In [1]: import numpy as np

In [2]: np.set_printoptions(precision=3, suppress=True, linewidth=160, floatmode="fixed")

In [3]: def rnd(a):
   ...:     return np.round(a, 3) + 0
   ...: 

In [4]: arr = np.load("block17.npy")

In [5]: arr
Out[5]: 
array([[ 3, -2, -1, -3],
       [-1,  3,  3, -1],
       [ 0,  0,  2, -1],
       [ 0,  0,  1, -2]])

In [6]: B = np.linalg.inv(arr)

In [7]: rnd(B)
Out[7]: 
array([[ 0.429,  0.286,  0.238, -0.905],
       [ 0.143,  0.429, -0.476, -0.190],
       [ 0.000,  0.000,  0.667, -0.333],
       [ 0.000,  0.000,  0.333, -0.667]])

In [8]: rnd(np.linalg.det(arr) * np.linalg.det(B))
Out[8]: np.float64(1.0)

In [9]: rnd(np.linalg.cond(arr))
Out[9]: np.float64(7.683)

In [10]: rnd(np.linalg.slogdet(arr)[0])
Out[10]: np.float64(-1.0)

In [11]: (np.abs(B) > 1e-9).astype(int)
Out[11]: 
array([[1, 1, 1, 1],
       [1, 1, 1, 1],
       [0, 0, 1, 1],
       [0, 0, 1, 1]])

In [12]: rnd(arr @ B)
Out[12]: 
array([[1.000, 0.000, 0.000, 0.000],
       [0.000, 1.000, 0.000, 0.000],
       [0.000, 0.000, 1.000, 0.000],
       [0.000, 0.000, 0.000, 1.000]])

In [13]: rnd(np.linalg.det(arr) * B)
Out[13]: 
array([[ -9.000,  -6.000,  -5.000,  19.000],
       [ -3.000,  -9.000,  10.000,   4.000],
       [  0.000,   0.000, -14.000,   7.000],
       [  0.000,   0.000,  -7.000,  14.000]])

In [14]: feats = np.vander(np.arange(4) - 1, 4, increasing=True)

In [15]: feats
Out[15]: 
array([[ 1, -1,  1, -1],
       [ 1,  0,  0,  0],
       [ 1,  1,  1,  1],
       [ 1,  2,  4,  8]])

In [16]: B = np.array([[1, 2], [0, 1]])

In [17]: Z = np.kron(B, feats)

In [18]: Z
Out[18]: 
array([[ 1, -1,  1, -1,  2, -2,  2, -2],
       [ 1,  0,  0,  0,  2,  0,  0,  0],
       [ 1,  1,  1,  1,  2,  2,  2,  2],
       [ 1,  2,  4,  8,  2,  4,  8, 16],
       [ 0,  0,  0,  0,  1, -1,  1, -1],
       [ 0,  0,  0,  0,  1,  0,  0,  0],
       [ 0,  0,  0,  0,  1,  1,  1,  1],
       [ 0,  0,  0,  0,  1,  2,  4,  8]])

In [19]: Z.shape
Out[19]: (8, 8)

In [20]: np.linalg.matrix_rank(Z)
Out[20]: np.int64(8)
